% python3 -q
>>> import numpy as np
>>> np.set_printoptions(suppress=True, linewidth=160)
>>> rd = lambda a: np.round(a, 2) + 0
>>> J = np.load("arr.npy")
>>> J
array([[3, 0, 0, 0, 0],
       [0, 1, 0, 0, 0],
       [0, 0, 2, 0, 0],
       [0, 0, 0, 0, 0],
       [0, 0, 0, 0, 1]])
>>> J @ J
array([[9, 0, 0, 0, 0],
       [0, 1, 0, 0, 0],
       [0, 0, 4, 0, 0],
       [0, 0, 0, 0, 0],
       [0, 0, 0, 0, 1]])
>>> rd(np.sort(np.linalg.eigvals(J)))
array([0., 1., 1., 2., 3.])
>>> print(np.unique(J.round(6), axis=0).shape)
(5, 5)
>>> np.abs(np.diag(np.linalg.qr(J)[1])) > 1e-9
array([ True,  True,  True, False,  True])
>>> np.linalg.lstsq(J[:-1].T, J[-1])[2]
np.int32(3)
>>> print(rd(J @ np.linalg.pinv(J) @ J))
[[3. 0. 0. 0. 0.]
 [0. 1. 0. 0. 0.]
 [0. 0. 2. 0. 0.]
 [0. 0. 0. 0. 0.]
 [0. 0. 0. 0. 1.]]
>>> np.allclose(J[:-1].T @ np.linalg.lstsq(J[:-1].T, J[-1])[0], J[-1])
False
>>> rng = np.random.default_rng(8)
>>> lab = rng.permutation(5)
>>> lab
array([3, 0, 1, 2, 4])
>>> out = J[lab][:, lab]
>>> rd(np.linalg.det(out)), rd(np.linalg.det(J[lab]))
(np.float64(0.0), np.float64(0.0))
>>> print(rd(np.sort(np.abs(np.linalg.eigvals(out)))))
[0. 1. 1. 2. 3.]
>>> out = J[0, 0] * J[1:] - np.outer(J[1:, 0], J[0])
>>> out
array([[0, 3, 0, 0, 0],
       [0, 0, 6, 0, 0],
       [0, 0, 0, 0, 0],
       [0, 0, 0, 0, 3]])
>>> np.linalg.matrix_rank(out), np.linalg.matrix_rank(J)
(np.int64(3), np.int64(4))
>>> print(J[:, 0] / J[0, 0])
[1. 0. 0. 0. 0.]
>>> print([round(float(x), 2) for x in np.linalg.svd(out, compute_uv=False)[:3]])
[6.0, 3.0, 3.0]
>>> rd(np.linalg.norm(out, 2) / np.linalg.norm(out))
np.float64(0.82)
>>> np.linalg.matrix_rank(out, rtol=0.1)
np.int64(3)
>>> M = np.load("case19.npy")
>>> M
array([[ -1.71,  -2.7 ,  -0.62,  -2.76,  -0.01,  -2.84,  -1.72,  -1.14,  -2.29,  -2.8 ,  -1.6 ],
       [  0.51,   0.89,   0.2 ,   0.96,  -0.02,   0.97,   0.58,   0.35,   0.76,   0.99,   0.62],
       [  0.95,   1.63,   0.36,   1.49,  -0.01,   1.56,   0.9 ,   0.64,   1.21,   1.66,   0.99],
       [ -0.38,  -0.65,  -0.14,  -0.64,   0.07,  -0.63,  -0.36,  -0.25,  -0.51,  -0.65,  -0.3 ],
       [  0.58,   0.91,   0.14,   0.87,  -0.12,   0.95,   0.58,   0.45,   0.79,   0.99,   0.67],
       [  1.61,   2.8 ,   0.53,   2.81,  -0.03,   2.78,   1.65,   1.08,   2.29,   2.88,   1.52],
       [ -4.63,  -7.73,  -1.46,  -7.68,   0.03,  -7.79,  -4.63,  -3.17,  -6.18,  -7.7 ,  -4.57],
       [ -0.3 ,  -0.34,  -0.06,  -0.34,  -0.03,  -0.28,  -0.3 ,  -0.18,  -0.16,  -0.3 ,  -0.23],
       [ -0.31,  -0.55,  -0.13,  -0.55,  -0.02,  -0.45,  -0.26,  -0.23,  -0.41,  -0.51,  -0.26],
       [  5.5 ,   9.21,   1.85,   9.27,   0.02,   9.16,   5.57,   3.69,   7.31,   9.24,   5.55],
       [ -0.09,  -0.29,   0.01,  -0.18,   0.07,  -0.18,  -0.11,  -0.1 ,  -0.28,  -0.23,  -0.04],
       [  2.24,   3.69,   0.77,   3.65,  -0.08,   3.69,   2.34,   1.47,   3.  ,   3.74,   2.16],
       [ -5.55,  -9.12,  -1.85,  -9.18,  -0.05,  -9.17,  -5.5 ,  -3.69,  -7.36,  -9.15,  -5.38],
       [ -0.75,  -1.1 ,  -0.24,  -1.25,  -0.02,  -1.12,  -0.77,  -0.4 ,  -0.93,  -1.13,  -0.65],
       [ -0.42,  -0.61,  -0.21,  -0.62,  -0.03,  -0.69,  -0.4 ,  -0.24,  -0.48,  -0.65,  -0.4 ],
       [ -0.2 ,  -0.36,  -0.13,  -0.34,   0.  ,  -0.33,  -0.31,  -0.14,  -0.3 ,  -0.32,  -0.25],
       [  0.45,   0.75,   0.2 ,   0.82,  -0.08,   0.8 ,   0.56,   0.34,   0.61,   0.85,   0.52],
       [  2.23,   3.84,   0.72,   3.77,   0.05,   3.76,   2.32,   1.49,   3.  ,   3.66,   2.33],
       [  2.16,   3.62,   0.67,   3.53,   0.08,   3.58,   2.17,   1.41,   2.87,   3.62,   2.19],
       [ -7.62, -12.72,  -2.63, -12.66,  -0.1 , -12.72,  -7.55,  -4.98, -10.07, -12.66,  -7.47],
       [  0.07,   0.14,   0.04,   0.16,   0.01,   0.23,   0.08,   0.08,   0.2 ,   0.21,   0.02],
       [ -1.94,  -3.36,  -0.65,  -3.3 ,   0.  ,  -3.38,  -2.02,  -1.38,  -2.66,  -3.36,  -1.9 ],
       [  4.38,   7.29,   1.45,   7.24,  -0.07,   7.31,   4.36,   2.86,   5.75,   7.34,   4.41],
       [  1.09,   1.96,   0.44,   1.95,   0.11,   2.01,   1.14,   0.75,   1.47,   1.97,   1.18],
       [  0.01,   0.12,   0.03,   0.18,  -0.05,   0.21,   0.05,   0.04,   0.1 ,   0.26,   0.16],
       [ -0.49,  -0.89,  -0.18,  -0.89,   0.05,  -0.84,  -0.52,  -0.33,  -0.73,  -0.82,  -0.53],
       [ -1.15,  -2.05,  -0.38,  -2.05,  -0.06,  -2.01,  -1.14,  -0.91,  -1.57,  -1.97,  -1.27],
       [  0.74,   1.29,   0.2 ,   1.23,  -0.04,   1.18,   0.85,   0.44,   0.86,   1.18,   0.81],
       [  2.87,   4.6 ,   0.88,   4.69,  -0.01,   4.58,   2.67,   1.83,   3.61,   4.54,   2.78],
       [ -0.36,  -0.51,  -0.06,  -0.6 ,   0.04,  -0.54,  -0.32,  -0.21,  -0.47,  -0.62,  -0.28],
       [  2.21,   3.69,   0.79,   3.7 ,   0.07,   3.66,   2.17,   1.54,   2.96,   3.74,   2.17],
       [  1.9 ,   3.21,   0.62,   3.15,  -0.04,   3.14,   1.86,   1.23,   2.52,   3.15,   1.93],
       [ -2.66,  -4.59,  -0.87,  -4.67,  -0.06,  -4.65,  -2.74,  -1.84,  -3.62,  -4.58,  -2.73],
       [  1.03,   1.73,   0.37,   1.75,   0.01,   1.72,   1.07,   0.7 ,   1.36,   1.75,   1.08],
       [ -1.6 ,  -2.62,  -0.53,  -2.67,  -0.03,  -2.65,  -1.57,  -1.03,  -2.09,  -2.68,  -1.65],
       [  3.97,   6.53,   1.24,   6.52,   0.02,   6.47,   3.91,   2.65,   5.24,   6.49,   3.91],
       [ -2.98,  -4.85,  -0.94,  -4.91,   0.01,  -4.9 ,  -2.97,  -1.96,  -3.95,  -4.97,  -2.91],
       [  2.29,   3.9 ,   0.78,   3.99,   0.07,   3.97,   2.47,   1.59,   3.35,   4.01,   2.33],
       [ -0.84,  -1.36,  -0.3 ,  -1.24,   0.07,  -1.39,  -0.73,  -0.56,  -1.04,  -1.35,  -0.76],
       [  3.53,   5.68,   1.1 ,   5.76,  -0.03,   5.79,   3.54,   2.44,   4.61,   5.74,   3.42],
       [  1.49,   2.27,   0.39,   2.34,  -0.14,   2.47,   1.43,   0.95,   1.88,   2.36,   1.45],
       [ -1.13,  -1.76,  -0.4 ,  -1.78,  -0.04,  -1.86,  -1.12,  -0.7 ,  -1.43,  -1.84,  -0.97],
       [ -2.11,  -3.56,  -0.67,  -3.49,   0.01,  -3.51,  -2.06,  -1.35,  -2.9 ,  -3.52,  -2.07]])
>>> P = M @ np.linalg.solve(M.T @ M, M.T)
>>> rd(np.linalg.eigvalsh(P))
array([0., 0., 0., 0., 0., 0., 0., 0., 0., 0., 0., 0., 0., 0., 0., 0., 0., 0., 0., 0., 0., 0., 0., 0., 0., 0., 0., 0., 0., 0., 0., 0., 1., 1., 1., 1., 1., 1.,
       1., 1., 1., 1., 1.])
>>> rd(np.trace(P))
np.float64(11.0)
>>> Xc = M - M.mean(axis=0)
>>> left, sig, vt = np.linalg.svd(Xc, full_matrices=False)
>>> np.abs(left[:, 0]).argmax()
np.int64(19)
>>> np.linalg.matrix_rank(Xc)
np.int64(11)
>>> rd((sig ** 2).sum() ** 2 / (sig ** 4).sum())
np.float64(1.0)
>>> (np.sign(left[:, 0]) == np.sign(left[0, 0])).astype(int)
array([1, 0, 0, 1, 0, 0, 1, 1, 1, 0, 1, 0, 1, 1, 1, 1, 0, 0, 0, 1, 1, 1, 0, 0, 1, 1, 1, 0, 0, 1, 0, 0, 1, 0, 1, 0, 1, 0, 1, 0, 0, 1, 1])
>>> print(rd(sig ** 2 / (sig ** 2).sum()))
[1. 0. 0. 0. 0. 0. 0. 0. 0. 0. 0.]
>>> np.abs(vt[0]).argmax()
np.int64(5)
>>> rd(np.abs(vt[-1]))
array([0.17, 0.01, 0.64, 0.26, 0.41, 0.08, 0.13, 0.16, 0.17, 0.49, 0.03])
>>> Q, vecs = np.linalg.qr(M[:, :10])[0], np.linalg.qr(M[:, 10:])[0]
>>> sig = np.linalg.svd(Q.T @ vecs, compute_uv=False)
>>> rd(sig)
array([1.])
>>> print(rd(np.linalg.norm(Q @ Q.T - vecs @ vecs.T, 2)))
1.0
>>> (sig > 0.9).sum()
np.int64(1)
>>> feats = np.loadtxt("a.csv", delimiter=",")
>>> feats
array([[-0.01, -0.93,  0.68, -0.83,  0.95,  0.97, -0.72, -0.87],
       [ 0.83,  0.99, -0.37,  0.97, -0.74, -0.97,  0.69,  0.89],
       [-0.45,  0.61, -0.01,  0.16, -0.98, -0.8 ,  0.87,  0.94],
       [ 0.88,  0.95,  0.78,  0.85, -0.68, -0.62,  0.88,  0.97],
       [ 0.75,  0.14,  0.27,  0.41,  0.94,  0.52, -0.63, -0.7 ],
       [ 0.54,  0.18,  0.83, -0.02, -0.09,  0.55,  0.6 ,  0.74],
       [-0.52, -0.75, -0.79, -0.41,  0.87,  0.31, -0.89, -0.96],
       [-0.74, -0.95, -0.34, -0.86,  0.79,  0.85, -0.81, -0.94],
       [ 0.93,  0.77,  0.56,  0.8 ,  0.91,  0.19, -0.24, -0.09],
       [ 0.2 , -0.86,  0.51, -0.66,  0.96,  0.94, -0.78, -0.9 ],
       [-0.96, -0.97, -0.65, -0.94, -0.2 ,  0.68, -0.64, -0.87],
       [-0.99, -1.  ,  0.77, -1.  , -0.74,  0.99,  0.21, -0.26],
       [-0.29,  0.44, -0.25,  0.2 , -0.83, -0.66,  0.53,  0.65],
       [ 0.64,  0.97,  0.44,  0.86, -0.97, -0.92,  0.94,  0.99],
       [-0.9 , -0.98, -0.08, -0.96,  0.44,  0.92, -0.66, -0.88],
       [ 0.92, -0.09,  0.54,  0.45,  1.  ,  0.87, -0.87, -0.92],
       [-0.93, -0.99,  0.42, -0.98, -0.24,  0.95, -0.2 , -0.56],
       [-0.97, -1.  , -0.41, -1.  ,  0.99,  1.  , -0.99, -1.  ],
       [-0.13,  0.94, -0.94,  0.9 , -0.87, -0.99,  0.21,  0.4 ],
       [ 0.32,  0.96, -0.93,  0.94, -0.56, -0.99, -0.08,  0.1 ],
       [ 0.85,  0.82,  0.9 ,  0.6 , -0.45,  0.08,  0.85,  0.95],
       [-0.8 , -0.28,  0.75, -0.76, -1.  , -0.05,  0.97,  0.99],
       [ 0.91,  0.13, -0.58,  0.76,  1.  ,  0.53, -0.98, -0.99],
       [-0.69, -0.66, -0.36, -0.6 , -0.28,  0.19, -0.22, -0.41]])
>>> P = feats @ np.linalg.solve(feats.T @ feats, feats.T)
>>> rd(P @ feats[:, 3])
array([-0.83,  0.97,  0.16,  0.85,  0.41, -0.02, -0.41, -0.86,  0.8 , -0.66, -0.94, -1.  ,  0.2 ,  0.86, -0.96,  0.45, -0.98, -1.  ,  0.9 ,  0.94,  0.6 ,
       -0.76,  0.76, -0.6 ])
